$ ipython --no-banner

In [1]: import numpy as np

In [2]: import numpy.linalg as la

In [3]: np.set_printoptions(suppress=True, linewidth=100)

In [4]: def tidy(a):
   ...:     return np.round(a, 2) + 0
   ...: 

In [5]: u = np.array([0, 0, 1, 3]) + 0.5

In [6]: mat = np.outer(u, u) / (u @ u)

In [7]: tidy(mat)
Out[7]: 
array([[0.02, 0.02, 0.05, 0.12],
       [0.02, 0.02, 0.05, 0.12],
       [0.05, 0.05, 0.15, 0.35],
       [0.12, 0.12, 0.35, 0.82]])

In [8]: # row 1 repeats row 0

In [9]: left, sigma, Vt = la.svd(mat)

In [10]: V = Vt[:(sigma > 1e-8).sum()]

In [11]: rng = np.random.default_rng(84)

In [12]: vec = mat[3] + -1 * mat[0] + rng.integers(2) * np.eye(4)[2]

In [13]: vec
Out[13]: array([0.1, 0.1, 1.3, 0.7])

In [14]: tidy(la.norm(vec - V.T @ V @ vec))
Out[14]: np.float64(0.92)

In [15]: print(la.matrix_rank(np.vstack([mat, vec])))
2

In [16]: np.allclose(V.T @ V @ vec, vec)
Out[16]: False

In [17]: vals, V = la.eigh(mat)

In [18]: vec = np.array([0, 0, -2, -1])

In [19]: print(tidy(vec @ mat @ vec / (vec @ vec)), tidy(vals[0]), tidy(vals[-1]))
0.56 0.0 1.0

In [20]: print(tidy(la.eigvalsh(mat[1:, 1:])))
[0.   0.   0.98]

In [21]: tidy(V * np.abs(vals) @ V.T)
Out[21]: 
array([[0.02, 0.02, 0.05, 0.12],
       [0.02, 0.02, 0.05, 0.12],
       [0.05, 0.05, 0.15, 0.35],
       [0.12, 0.12, 0.35, 0.82]])

In [22]: (np.sign(V[:, -1].round(6)) == np.sign(V[0, -1].round(6))).astype(int)
Out[22]: array([1, 1, 1, 1])

In [23]: print(tidy(V * np.maximum(vals, 0) @ V.T))
[[0.02 0.02 0.05 0.12]
 [0.02 0.02 0.05 0.12]
 [0.05 0.05 0.15 0.35]
 [0.12 0.12 0.35 0.82]]

In [24]: tidy(vec @ mat @ vec)
Out[24]: np.float64(2.82)
